% ipython --no-banner

In [1]: import numpy as np

In [2]: from numpy import linalg as LA

In [3]: np.set_printoptions(precision=2, suppress=True, linewidth=100)

In [4]: f = np.array([5, 3, 0, 0, 2])

In [5]: r1 = np.array([0, 3, 0, 0, 1, 2, 3, 3, 0, 0, 0, 1, 1, 0])

In [6]: mat = np.outer(f, r1)

In [7]: mat
Out[7]: 
array([[ 0, 15,  0,  0,  5, 10, 15, 15,  0,  0,  0,  5,  5,  0],
       [ 0,  9,  0,  0,  3,  6,  9,  9,  0,  0,  0,  3,  3,  0],
       [ 0,  0,  0,  0,  0,  0,  0,  0,  0,  0,  0,  0,  0,  0],
       [ 0,  0,  0,  0,  0,  0,  0,  0,  0,  0,  0,  0,  0,  0],
       [ 0,  6,  0,  0,  2,  4,  6,  6,  0,  0,  0,  2,  2,  0]])

In [8]: np.argsort(-LA.norm(mat, axis=0).round(6), kind="stable")[:3]
Out[8]: array([1, 6, 7])

In [9]: [round(float(x), 2) for x in LA.svd(mat, compute_uv=False)[:3]]
Out[9]: [35.94, 0.0, 0.0]

In [10]: LA.matrix_rank(mat, rtol=0.1)
Out[10]: np.int64(1)

In [11]: mat.reshape(-1, 2)
Out[11]: 
array([[ 0, 15],
       [ 0,  0],
       [ 5, 10],
       [15, 15],
       [ 0,  0],
       [ 0,  5],
       [ 5,  0],
       [ 0,  9],
       [ 0,  0],
       [ 3,  6],
       [ 9,  9],
       [ 0,  0],
       [ 0,  3],
       [ 3,  0],
       [ 0,  0],
       [ 0,  0],
       [ 0,  0],
       [ 0,  0],
       [ 0,  0],
       [ 0,  0],
       [ 0,  0],
       [ 0,  0],
       [ 0,  0],
       [ 0,  0],
       [ 0,  0],
       [ 0,  0],
       [ 0,  0],
       [ 0,  0],
       [ 0,  6],
       [ 0,  0],
       [ 2,  4],
       [ 6,  6],
       [ 0,  0],
       [ 0,  2],
       [ 2,  0]])

In [12]: T = mat.reshape(5, 2, -1)

In [13]: T.sum(axis=1)
Out[13]: 
array([[15, 15,  0,  0, 10, 15, 15],
       [ 9,  9,  0,  0,  6,  9,  9],
       [ 0,  0,  0,  0,  0,  0,  0],
       [ 0,  0,  0,  0,  0,  0,  0],
       [ 6,  6,  0,  0,  4,  6,  6]])

In [14]: T.transpose(1, 0, 2)
Out[14]: 
array([[[ 0, 15,  0,  0,  5, 10, 15],
        [ 0,  9,  0,  0,  3,  6,  9],
        [ 0,  0,  0,  0,  0,  0,  0],
        [ 0,  0,  0,  0,  0,  0,  0],
        [ 0,  6,  0,  0,  2,  4,  6]],

       [[15,  0,  0,  0,  5,  5,  0],
        [ 9,  0,  0,  0,  3,  3,  0],
        [ 0,  0,  0,  0,  0,  0,  0],
        [ 0,  0,  0,  0,  0,  0,  0],
        [ 6,  0,  0,  0,  2,  2,  0]]])

In [15]: np.einsum("ihd,ihd->ih", T, T)
Out[15]: 
array([[575, 275],
       [207,  99],
       [  0,   0],
       [  0,   0],
       [ 92,  44]])

In [16]: np.einsum("ihd,jhd->hij", T, T).shape
Out[16]: (2, 5, 5)

In [17]: out = np.array([[5, 2],
    ...:     [8, -5],
    ...:     [-3, 8],
    ...:     [-2, -6],
    ...:     [-7, 2],
    ...:     [-6, -4],
    ...:     [2, -8],
    ...:     [-1, 6],
    ...:     [-1, 2],
    ...:     [1, -5],
    ...:     [0, 7],
    ...:     [-5, 4],
    ...:     [8, 3],
    ...:     [-6, -6]])

In [18]: np.vstack([mat, out.T]).shape
Out[18]: (7, 14)

In [19]: LA.matrix_rank(mat @ out)
Out[19]: np.int64(1)

In [20]: np.einsum("ik,kj->ji", mat, out)
Out[20]: 
array([[  55,   33,    0,    0,   22],
       [-100,  -60,    0,    0,  -40]])

In [21]: np.einsum("ij,ij->i", mat, mat)
Out[21]: array([850, 306,   0,   0, 136])

In [22]: out.T @ mat.T
Out[22]: 
array([[  55,   33,    0,    0,   22],
       [-100,  -60,    0,    0,  -40]])

In [23]: np.allclose(mat[:-1].T @ LA.lstsq(mat[:-1].T, mat[-1])[0], mat[-1])
Out[23]: True

In [24]: mat @ LA.pinv(mat) @ mat
Out[24]: 
array([[ 0., 15.,  0.,  0.,  5., 10., 15., 15.,  0.,  0.,  0.,  5.,  5.,  0.],
       [ 0.,  9.,  0.,  0.,  3.,  6.,  9.,  9.,  0.,  0.,  0.,  3.,  3.,  0.],
       [ 0.,  0.,  0.,  0.,  0.,  0.,  0.,  0.,  0.,  0.,  0.,  0.,  0.,  0.],
       [ 0.,  0.,  0.,  0.,  0.,  0.,  0.,  0.,  0.,  0.,  0.,  0.,  0.,  0.],
       [ 0.,  6.,  0.,  0.,  2.,  4.,  6.,  6.,  0.,  0.,  0.,  2.,  2.,  0.]])

In [25]: A = np.load("run5.npy")

In [26]: A
Out[26]: 
array([[1.  , 0.5 , 0.25, 0.12, 0.06],
       [0.5 , 1.  , 0.5 , 0.25, 0.12],
       [0.25, 0.5 , 1.  , 0.5 , 0.25],
       [0.12, 0.25, 0.5 , 1.  , 0.5 ],
       [0.06, 0.12, 0.25, 0.5 , 1.  ]])

In [27]: q, evecs = LA.qr(A[:, :1])[0], LA.qr(A[:, 1:])[0]

In [28]: sv = LA.svd(q.T @ evecs, compute_uv=False)

In [29]: (sv > 0.9).sum()
Out[29]: np.int64(0)

In [30]: round(LA.norm(q @ q.T - evecs @ evecs.T, 2), 2)
Out[30]: np.float64(1.0)

In [31]: sv
Out[31]: array([0.81])

In [32]: out = A / np.sqrt((A ** 2).mean(axis=1, keepdims=True))

In [33]: LA.matrix_rank(out) == LA.matrix_rank(A)
Out[33]: np.True_

In [34]: A - A.mean(axis=1, keepdims=True)
Out[34]: 
array([[ 0.61,  0.11, -0.14, -0.27, -0.33],
       [ 0.03,  0.53,  0.03, -0.22, -0.35],
       [-0.25,  0.  ,  0.5 ,  0.  , -0.25],
       [-0.35, -0.22,  0.03,  0.53,  0.03],
       [-0.33, -0.27, -0.14,  0.11,  0.61]])

In [35]: LA.norm(out, axis=1)
Out[35]: array([2.24, 2.24, 2.24, 2.24, 2.24])
